$ ipython --no-banner

In [1]: import numpy as np

In [2]: np.set_printoptions(precision=3, suppress=True, linewidth=100)

In [3]: X = np.loadtxt("sample6.csv", delimiter=",")

In [4]: print(X)
[[9. 0. 0.]
 [0. 2. 0.]
 [0. 5. 5.]]

In [5]: print((np.linalg.matrix_power((X != 0) + (X.T != 0) + np.eye(3), 3) > 0).astype(int))
[[1 0 0]
 [0 1 1]
 [0 1 1]]

In [6]: print((X != 0).astype(int))
[[1 0 0]
 [0 1 0]
 [0 1 1]]

In [7]: print(np.flatnonzero(np.linalg.matrix_power((X != 0) + (X.T != 0) + np.eye(3), 3)[0]))
[0]

In [8]: print(X @ X)
[[81.  0.  0.]
 [ 0.  4.  0.]
 [ 0. 35. 25.]]

In [9]: gram = X.T @ X

In [10]: print(np.allclose(gram, gram.T))
True

In [11]: th = np.radians(120)

In [12]: R = np.eye(3)

In [13]: R[2, 2] = R[1, 1] = np.cos(th)

In [14]: R[2, 1], R[1, 2] = -np.sin(th), np.sin(th)

In [15]: print(R)
[[ 1.     0.     0.   ]
 [ 0.    -0.5    0.866]
 [ 0.    -0.866 -0.5  ]]

In [16]: Y = X @ R.T

In [17]: print(Y)
[[ 9.     0.     0.   ]
 [ 0.    -1.    -1.732]
 [ 0.     1.83  -6.83 ]]

In [18]: print(np.allclose(np.linalg.norm(X, axis=1), np.linalg.norm(Y, axis=1)))
True

In [19]: print(np.abs(Y - X).max(axis=0))
[ 0.    3.17 11.83]

In [20]: print(np.linalg.matrix_rank(X - X[0, 0] * np.eye(3)))
2

In [21]: print(np.sort(np.linalg.eigvals(X)))
[2. 5. 9.]

In [22]: print(np.linalg.matrix_power(X - np.diag(np.diag(X)), 3))
[[0. 0. 0.]
 [0. 0. 0.]
 [0. 0. 0.]]

In [23]: Y = np.array([[1, 0], [4, 0]])

In [24]: basis = np.array([[2, 1], [2, 1]])

In [25]: data = np.kron(Y, basis)

In [26]: print(data)
[[2 1 0 0]
 [2 1 0 0]
 [8 4 0 0]
 [8 4 0 0]]

In [27]: # null space of dimension 3

In [28]: print(data.reshape(-1, 2))
[[2 1]
 [0 0]
 [2 1]
 [0 0]
 [8 4]
 [0 0]
 [8 4]
 [0 0]]

In [29]: data.reshape(4, 5)
Traceback (most recent call last):
  Cell In[29], line 1
    data.reshape(4, 5)
ValueError: cannot reshape array of size 16 into shape (4,5)


In [30]: print(data.ravel(order="F"))
[2 2 8 8 1 1 4 4 0 0 0 0 0 0 0 0]

In [31]: T = data.reshape(4, 2, -1)

In [32]: print(np.swapaxes(T, 1, 2)[2])
[[8 0]
 [4 0]]

In [33]: print(np.einsum("ihd,jhd->hij", T, T).shape)
(2, 4, 4)

In [34]: print(T[:, 0])
[[2 1]
 [2 1]
 [8 4]
 [8 4]]
